% ipython --no-banner

In [1]: import numpy as np

In [2]: np.set_printoptions(suppress=True, linewidth=100)

In [3]: m1 = np.array([[5.0, 2.0, 0.0, 0.0, 0.0],
   ...:     [2.0, 8.0, 2.0, 0.0, 0.0],
   ...:     [0.0, 2.0, -1.0, 2.0, 0.0],
   ...:     [0.0, 0.0, 2.0, -3.0, 2.0],
   ...:     [0.0, 0.0, 0.0, 2.0, 5.0]])

In [4]: # equal to its transpose

In [5]: r0 = np.array([-2, -1, -5, 4, 5])

In [6]: other = m1 + np.outer(r0, np.eye(5)[0])

In [7]: round(np.linalg.det(other) / np.linalg.det(m1), 3), np.round(1 + np.linalg.solve(m1, r0)[0], 3)
Out[7]: (np.float64(1.471), np.float64(1.471))

In [8]: np.linalg.matrix_rank(other - m1)
Out[8]: np.int64(1)

In [9]: np.linalg.matrix_rank(np.linalg.inv(other) - np.linalg.inv(m1), tol=1e-8)
Out[9]: np.int64(1)

In [10]: vec = np.array([-1, -4, 1, -1, 3])

In [11]: h1 = np.maximum(m1 @ vec, 0)

In [12]: np.flatnonzero(h1 > 1e-9)
Out[12]: array([3, 4])

In [13]: h1
Out[13]: array([ 0.,  0.,  0., 11., 13.])

In [14]: np.round(np.tanh(m1 @ vec), 3)
Out[14]: array([-1., -1., -1.,  1.,  1.])

In [15]: m1 * (h1 > 1e-9)[:, None]
Out[15]: 
array([[ 0.,  0.,  0.,  0.,  0.],
       [ 0.,  0.,  0.,  0.,  0.],
       [ 0.,  0., -0.,  0.,  0.],
       [ 0.,  0.,  2., -3.,  2.],
       [ 0.,  0.,  0.,  2.,  5.]])

In [16]: np.maximum(m1 @ (3 * vec), 0)
Out[16]: array([ 0.,  0.,  0., 33., 39.])

In [17]: np.maximum(m1 @ vec, 0) - np.maximum(-m1 @ vec, 0)
Out[17]: array([-13., -32., -11.,  11.,  13.])

In [18]: left, sig, Vh = np.linalg.svd(m1)

In [19]: np.argmax(sig[:-1] / (sig[1:] + 1e-6)) + 1
Out[19]: np.int64(4)

In [20]: sig.round(3)
Out[20]: array([9.326, 5.505, 4.628, 4.146, 0.349])

In [21]: other = left[:, :4] @ np.diag(sig[:4]) @ Vh[:4]

In [22]: round(np.linalg.norm(m1 - other, 2), 3), round(sig[4], 3)
Out[22]: (np.float64(0.349), np.float64(0.349))

In [23]: round(float(np.linalg.norm(m1 - other) / np.linalg.norm(m1)), 3)
Out[23]: 0.028

In [24]: np.linalg.matrix_rank(other)
Out[24]: np.int64(4)

In [25]: J = np.load("dump.npy")

In [26]: J
Out[26]: 
array([[3, 3, 5, 5],
       [3, 3, 3, 5],
       [5, 3, 3, 3],
       [5, 5, 3, 3]])

In [27]: # symmetric

In [28]: evals, vecs = np.linalg.eigh(J)

In [29]: vec = np.array([-1, -3, -1, -1])

In [30]: np.round(vecs * np.maximum(evals, 0) @ vecs.T, 3)
Out[30]: 
array([[4.403, 3.46 , 4.013, 4.062],
       [3.46 , 3.746, 2.851, 4.013],
       [4.013, 2.851, 3.746, 3.46 ],
       [4.062, 4.013, 3.46 , 4.403]])

In [31]: np.round(np.linalg.eigvalsh(J[1:, 1:]), 3)
Out[31]: array([-2.   ,  0.576, 10.424])

In [32]: vec @ J @ vec
Out[32]: np.int64(128)

In [33]: round(float(vec @ J @ vec / (vec @ vec)), 3), np.round(evals[0], 3), round(evals[-1], 3)
Out[33]: (10.667, np.float64(-3.236), np.float64(15.062))

In [34]: r0 = np.array([1, 3, 0, 0, 1, 0]) + 0.5

In [35]: X = np.eye(6) - 2 * np.outer(r0, r0) / (r0 @ r0)

In [36]: X.round(3)
Out[36]: 
array([[ 0.743, -0.6  , -0.086, -0.086, -0.257, -0.086],
       [-0.6  , -0.4  , -0.2  , -0.2  , -0.6  , -0.2  ],
       [-0.086, -0.2  ,  0.971, -0.029, -0.086, -0.029],
       [-0.086, -0.2  , -0.029,  0.971, -0.086, -0.029],
       [-0.257, -0.6  , -0.086, -0.086,  0.743, -0.086],
       [-0.086, -0.2  , -0.029, -0.029, -0.086,  0.971]])

In [37]: vec = np.array([2, 1, 2, 2, 2, 2])

In [38]: np.round(np.sort(np.abs(np.degrees(np.angle(np.linalg.eigvals(X))))), 3) + 0
Out[38]: array([  0.,   0.,   0.,   0.,   0., 180.])

In [39]: round(np.linalg.norm(vec), 3), round(float(np.linalg.norm(X @ vec)), 3)
Out[39]: (np.float64(4.583), 4.583)

In [40]: round(np.linalg.det(X), 3)
Out[40]: np.float64(-1.0)

In [41]: np.round(np.linalg.inv(X), 3)
Out[41]: 
array([[ 0.743, -0.6  , -0.086, -0.086, -0.257, -0.086],
       [-0.6  , -0.4  , -0.2  , -0.2  , -0.6  , -0.2  ],
       [-0.086, -0.2  ,  0.971, -0.029, -0.086, -0.029],
       [-0.086, -0.2  , -0.029,  0.971, -0.086, -0.029],
       [-0.257, -0.6  , -0.086, -0.086,  0.743, -0.086],
       [-0.086, -0.2  , -0.029, -0.029, -0.086,  0.971]])

In [42]: r0 = np.array([5, 4, 5, -4])

In [43]: mat = -3 * np.eye(4) + np.outer(r0, r0)

In [44]: mat
Out[44]: 
array([[ 22.,  20.,  25., -20.],
       [ 20.,  13.,  20., -16.],
       [ 25.,  20.,  22., -20.],
       [-20., -16., -20.,  13.]])

In [45]: evals, vecs = np.linalg.eigh(mat)

In [46]: vec = np.array([-3, -5, -1, -1])

In [47]: np.abs(mat).sum(axis=1).max(), np.abs(evals).max()
Out[47]: (np.float64(87.0), np.float64(79.0))

In [48]: vec @ mat @ vec / (vec @ vec), np.round(evals[0], 3), evals[-1]
Out[48]: (np.float64(33.0), np.float64(-3.0), np.float64(79.0))

In [49]: np.round(vecs * np.abs(evals) @ vecs.T, 3)
Out[49]: 
array([[ 26.171,  18.537,  23.171, -18.537],
       [ 18.537,  17.829,  18.537, -14.829],
       [ 23.171,  18.537,  26.171, -18.537],
       [-18.537, -14.829, -18.537,  17.829]])

In [50]: (np.sign(vecs[:, -1].round(6)) == np.sign(vecs[0, -1].round(6))).astype(int)
Out[50]: array([1, 1, 1, 0])

In [51]: evals, vecs = np.linalg.eig(mat)

In [52]: np.round(np.sort(np.linalg.eigvals(mat.T)), 3)
Out[52]: array([-3., -3., -3., 79.])

In [53]: np.round(np.sort(np.linalg.eigvals(mat @ mat)), 3)
Out[53]: array([   9.,    9.,    9., 6241.])

In [54]: round(float(np.prod(evals)), 3)
Out[54]: -2133.0

In [55]: evals.round(3)
Out[55]: array([-3., 79., -3., -3.])

In [56]: np.round(np.sort(np.linalg.eigvals(np.linalg.inv(mat))), 3)
Out[56]: array([-0.333, -0.333, -0.333,  0.013])

In [57]: K = np.array([[0, 0, 1, 1, 1, 0],
    ...:     [0, 0, 1, 1, 0, 0],
    ...:     [1, 1, 0, 0, 1, 0],
    ...:     [1, 1, 0, 0, 0, 0],
    ...:     [1, 0, 1, 0, 0, 0],
    ...:     [0, 0, 0, 0, 0, 0]])

In [58]: other = np.linalg.inv(m1)

In [59]: np.round(m1 @ other, 3) + 0
Out[59]: 
array([[1., 0., 0., 0., 0.],
       [0., 1., 0., 0., 0.],
       [0., 0., 1., 0., 0.],
       [0., 0., 0., 1., 0.],
       [0., 0., 0., 0., 1.]])

In [60]: round(float(np.linalg.slogdet(m1)[0]), 3)
Out[60]: 1.0

In [61]: (np.abs(other) > 1e-9).astype(int)
Out[61]: 
array([[1, 1, 1, 1, 1],
       [1, 1, 1, 1, 1],
       [1, 1, 1, 1, 1],
       [1, 1, 1, 1, 1],
       [1, 1, 1, 1, 1]])

In [62]: np.allclose(K[:-1].T @ np.linalg.lstsq(K[:-1].T, K[-1])[0], K[-1])
Out[62]: True

In [63]: np.linalg.lstsq(K[:-1].T, K[-1])[2]
Out[63]: np.int32(4)

In [64]: np.unique(K.round(6), axis=0).shape
Out[64]: (6, 6)

In [65]: round(float(np.trace(np.linalg.pinv(K) @ K)), 3)
Out[65]: 4.0

In [66]: (np.linalg.matrix_power((K != 0) + (K.T != 0) + np.eye(6), 6) > 0).astype(int)
Out[66]: 
array([[1, 1, 1, 1, 1, 0],
       [1, 1, 1, 1, 1, 0],
       [1, 1, 1, 1, 1, 0],
       [1, 1, 1, 1, 1, 0],
       [1, 1, 1, 1, 1, 0],
       [0, 0, 0, 0, 0, 1]])

In [67]: np.round(np.linalg.det(K), 3)
Out[67]: np.float64(0.0)

In [68]: K @ K
Out[68]: 
array([[3, 2, 1, 0, 1, 0],
       [2, 2, 0, 0, 1, 0],
       [1, 0, 3, 2, 1, 0],
       [0, 0, 2, 2, 1, 0],
       [1, 1, 1, 1, 2, 0],
       [0, 0, 0, 0, 0, 0]])

In [69]: np.flatnonzero(np.linalg.matrix_power((K != 0) + (K.T != 0) + np.eye(6), 6)[2])
Out[69]: array([0, 1, 2, 3, 4])

In [70]: evals, vecs = np.linalg.eigh(K)

In [71]: vec = np.array([-8, -9, 6, 3, -1, 0])

In [72]: np.round(vecs * np.maximum(evals, 0) @ vecs.T, 3)
Out[72]: 
array([[0.719, 0.399, 0.719, 0.399, 0.626, 0.   ],
       [0.399, 0.546, 0.399, 0.546, 0.172, 0.   ],
       [0.719, 0.399, 0.719, 0.399, 0.626, 0.   ],
       [0.399, 0.546, 0.399, 0.546, 0.172, 0.   ],
       [0.626, 0.172, 0.626, 0.172, 0.639, 0.   ],
       [0.   , 0.   , 0.   , 0.   , 0.   , 0.   ]])

In [73]: np.round(vecs * np.abs(evals) @ vecs.T, 3)
Out[73]: 
array([[ 1.438,  0.798,  0.438, -0.202,  0.252,  0.   ],
       [ 0.798,  1.093, -0.202,  0.093,  0.345,  0.   ],
       [ 0.438, -0.202,  1.438,  0.798,  0.252,  0.   ],
       [-0.202,  0.093,  0.798,  1.093,  0.345,  0.   ],
       [ 0.252,  0.345,  0.252,  0.345,  1.279,  0.   ],
       [ 0.   ,  0.   ,  0.   ,  0.   ,  0.   ,  0.   ]])

In [74]: M = np.loadtxt("w.csv", delimiter=",")

In [75]: M
Out[75]: 
array([[ 2.457,  4.917,  1.153],
       [-2.306, -0.675, -1.622],
       [-1.589, -0.456, -4.391],
       [ 2.011, -0.662,  2.562],
       [ 2.46 ,  3.817,  2.216],
       [ 3.253,  2.241,  1.118],
       [ 0.719,  1.389,  3.662]])

In [76]: left, sig, Vh = np.linalg.svd(M, full_matrices=False)

In [77]: np.round(Vh @ Vh.T, 3) + 0
Out[77]: 
array([[1., 0., 0.],
       [0., 1., 0.],
       [0., 0., 1.]])

In [78]: np.abs(left[:, 0]).round(6).argmax()
Out[78]: np.int64(0)

In [79]: left.shape, sig.shape, Vh.shape
Out[79]: ((7, 3), (3,), (3, 3))

In [80]: np.round(left.T @ M @ Vh.T, 3) + 0
Out[80]: 
array([[10. ,  0. ,  0. ],
       [ 0. ,  5. ,  0. ],
       [ 0. ,  0. ,  2.5]])

In [81]: np.round(sig / sig[0], 3)
Out[81]: array([1.  , 0.5 , 0.25])

In [82]: np.allclose(left * sig @ Vh, M)
Out[82]: True

In [83]: (sig > 1e-8).sum()
Out[83]: np.int64(3)

In [84]: np.round(np.abs(Vh[0]), 3)
Out[84]: array([0.554, 0.58 , 0.598])

In [85]: sig.round(3)
Out[85]: array([10. ,  5. ,  2.5])

In [86]: other = np.array([[2, -1, 2], [2, 1, 2], [-1, -2, -2]])

In [87]: np.vstack([M, other.T]).shape
Out[87]: (10, 3)

In [88]: np.linalg.matrix_rank(np.vstack([M, other.T]))
Out[88]: np.int64(3)

In [89]: np.linalg.matrix_rank(M @ other)
Out[89]: np.int64(3)

In [90]: W0 = np.load("test0.npy")

In [91]: W0
Out[91]: 
array([[ 9,  5, 12, 10, 10,  3],
       [ 9,  7,  1,  9,  3,  4],
       [ 0,  0,  0,  0,  0,  0],
       [ 6,  4,  8,  9,  3,  0],
       [ 0,  0,  0,  0,  0,  0],
       [ 9,  5, 12, 10, 10,  3],
       [ 5,  5,  3, 15, 11, 10],
       [13,  7,  3, 15, 12,  7],
       [ 1,  5,  1,  9,  2,  7],
       [ 6,  4,  8,  9,  3,  0],
       [ 0,  0,  0,  0,  0,  0],
       [ 7,  1,  6,  7, 16,  6],
       [11,  9,  5, 15, 17, 12],
       [17,  7, 10, 20, 20,  5],
       [ 7,  9,  9, 18,  5,  7],
       [ 0,  0,  0,  0,  0,  0],
       [ 4,  6,  5, 10,  9, 10],
       [12,  8,  5, 10, 10,  7],
       [ 7,  9,  9, 18,  5,  7],
       [ 7,  9,  9, 18,  5,  7],
       [ 0,  0,  0,  0,  0,  0],
       [ 1,  5,  1,  9,  2,  7],
       [ 7,  3,  0,  5,  8,  2],
       [11,  3,  2, 11, 17,  5],
       [ 9,  7,  1,  9,  3,  4],
       [19, 11, 11, 24, 15,  7],
       [ 9,  5, 12, 10, 10,  3],
       [ 1,  5,  1,  9,  2,  7],
       [ 1,  5,  1,  9,  2,  7],
       [ 4,  0,  2,  6,  9,  3],
       [ 0,  0,  0,  0,  0,  0]])

In [92]: # rows 2 and 4 are equal

In [93]: W2 = W0[[8, 14]].astype(float)

In [94]: for _ in range(5):
    ...:     labels = np.linalg.norm(W0[:, None] - W2, axis=-1).argmin(axis=1)
    ...:     W2 = np.array([W0[labels == j].mean(axis=0) for j in range(2)])
    ...: 

In [95]: labels
Out[95]: array([1, 0, 0, 0, 0, 1, 1, 1, 0, 0, 0, 1, 1, 1, 1, 0, 1, 1, 1, 1, 0, 0, 0, 1, 0, 1, 1, 0, 0, 0, 0])

In [96]: np.abs(W2[1] - W2[0]).argmax()
Out[96]: np.int64(4)

In [97]: W2.round(3)
Out[97]: 
array([[ 2.812,  2.812,  1.5  ,  5.188,  2.312,  2.562],
       [ 9.8  ,  6.6  ,  7.533, 14.067, 11.467,  6.6  ]])

In [98]: def softmax(z):
    ...:     e = np.exp(z - z.max(axis=-1, keepdims=True))
    ...:     return e / e.sum(axis=-1, keepdims=True)
    ...: 

In [99]: np.round(softmax(W2).sum(axis=1), 3)
Out[99]: array([1., 1.])

In [100]: np.round(softmax(W2[0] + -2), 3)
Out[100]: array([0.069, 0.069, 0.019, 0.746, 0.042, 0.054])

In [101]: S = W2 @ W2.T / np.sqrt(6)

In [102]: np.round(softmax(S + np.triu(np.full(S.shape, -np.inf), 1)), 3) + 0
Out[102]: 
array([[1., 0.],
       [0., 1.]])

In [103]: np.round(softmax(S)[0] @ W2, 3)
Out[103]: array([ 9.8  ,  6.6  ,  7.533, 14.067, 11.467,  6.6  ])

In [104]: arr = np.array([[-2, 0, -3, 4, 3, -3],
     ...:     [-2, 3, 0, -5, 4, 0],
     ...:     [-1, 2, -1, 4, -4, -2],
     ...:     [0, 5, -2, -2, 0, -4]])

In [105]: arr[:, 4] = -3 * arr[:, 2]

In [106]: arr
Out[106]: 
array([[-2,  0, -3,  4,  9, -3],
       [-2,  3,  0, -5,  0,  0],
       [-1,  2, -1,  4,  3, -2],
       [ 0,  5, -2, -2,  6, -4]])

In [107]: vec = np.array([-1, 1, -2, -2, -2, -2])

In [108]: arr @ (2 * vec)
Out[108]: array([-24,  30, -10,  18])

In [109]: arr @ np.eye(6)[4]
Out[109]: array([9., 0., 3., 6.])

In [110]: (arr * vec).sum(axis=1)
Out[110]: array([-12,  15,  -5,   9])

In [111]: np.sign((arr @ vec).round(6))
Out[111]: array([-1,  1, -1,  1])

In [112]: arr @ np.ones(6)
Out[112]: array([ 5., -4.,  5.,  3.])

In [113]: arr @ vec
Out[113]: array([-12,  15,  -5,   9])
